In [1]: import numpy as np

In [2]: np.set_printoptions(suppress=True, linewidth=100)

In [3]: def rd(a):
   ...:     return np.round(a, 2) + 0
   ...: 

In [4]: mat = np.load("layer10.npy")

In [5]: mat
Out[5]: 
array([[-1.79,  0.15,  2.51,  0.57, -0.25, -0.03, -0.88],
       [ 0.6 ,  1.5 ,  1.8 ,  1.  , -1.5 ,  0.8 , -0.2 ],
       [-0.5 ,  0.8 ,  0.8 , -1.5 , -1.2 , -0.1 ,  1.6 ],
       [-0.6 , -0.8 , -0.3 ,  2.1 ,  1.5 , -0.7 , -2.4 ],
       [-1.8 ,  0.2 ,  2.5 ,  0.5 , -0.3 ,  0.  , -0.9 ]])

In [6]: left, sigma, VT = np.linalg.svd(mat, full_matrices=False)

In [7]: (sigma > 1e-8).sum()
Out[7]: np.int64(5)

In [8]: rd(np.sqrt((sigma ** 2).sum())), rd(np.linalg.norm(mat))
Out[8]: (np.float64(7.28), np.float64(7.28))

In [9]: rd(np.cumsum(sigma ** 2) / np.sum(sigma ** 2))
Out[9]: array([0.48, 0.88, 0.99, 1.  , 1.  ])

In [10]: rd(sigma / sigma[0])
Out[10]: array([1.  , 0.92, 0.48, 0.1 , 0.01])

In [11]: A2 = np.array([[0, 0, 2],
    ...:     [1, 0, 3],
    ...:     [3, 0, 0],
    ...:     [1, 3, 1],
    ...:     [1, 3, 3],
    ...:     [0, 1, 2],
    ...:     [2, 2, 3]])

In [12]: rd(mat @ A2)
Out[12]: 
array([[ 6.24, -0.83, -6.01],
       [ 6.  , -1.1 ,  3.2 ],
       [ 3.7 , -5.  ,  0.9 ],
       [-2.9 ,  5.3 , -5.6 ],
       [ 6.1 , -1.2 , -6.1 ]])

In [13]: np.linalg.matrix_rank(mat @ A2)
Out[13]: np.int64(3)

In [14]: np.linalg.matrix_rank(np.vstack([mat, A2.T]))
Out[14]: np.int64(7)

In [15]: np.vstack([mat, A2.T]).shape
Out[15]: (8, 7)

In [16]: A2 = mat / np.linalg.norm(mat, axis=1, keepdims=True)

In [17]: C2 = A2 @ A2.T

In [18]: np.argwhere(np.triu(np.abs(C2) > 0.95, 1))
Out[18]: array([[0, 4]])

In [19]: (C2 - 2 * np.eye(5)).round(6).argmax(axis=1)
Out[19]: array([4, 4, 1, 0, 0])

In [20]: rd(np.linalg.norm(A2, axis=1))
Out[20]: array([1., 1., 1., 1., 1.])

In [21]: A2 = np.array([[0, 2], [0, 0]])

In [22]: basis = np.array([[2, -2], [2, 2]])

In [23]: X = np.block([[A2, np.array([[-3, 4], [5, -8]])], [np.zeros((2, 2)), basis]])

In [24]: X
Out[24]: 
array([[ 0.,  2., -3.,  4.],
       [ 0.,  0.,  5., -8.],
       [ 0.,  0.,  2., -2.],
       [ 0.,  0.,  2.,  2.]])

In [25]: left, sigma, VT = np.linalg.svd(X)

In [26]: V = VT[:(sigma > 1e-8).sum()]

In [27]: rng = np.random.default_rng(165636)

In [28]: x0 = X[3] + -1 * X[2] + rng.integers(2) * np.eye(4)[2]

In [29]: x0
Out[29]: array([0., 0., 1., 4.])

In [30]: rd(np.diag(V.T @ V))
Out[30]: array([0., 1., 1., 1.])

In [31]: rd(np.linalg.norm(x0 - V.T @ V @ x0))
Out[31]: np.float64(0.0)

In [32]: rd(V.T @ V)
Out[32]: 
array([[0., 0., 0., 0.],
       [0., 1., 0., 0.],
       [0., 0., 1., 0.],
       [0., 0., 0., 1.]])

In [33]: np.allclose(V.T @ V @ x0, x0)
Out[33]: True
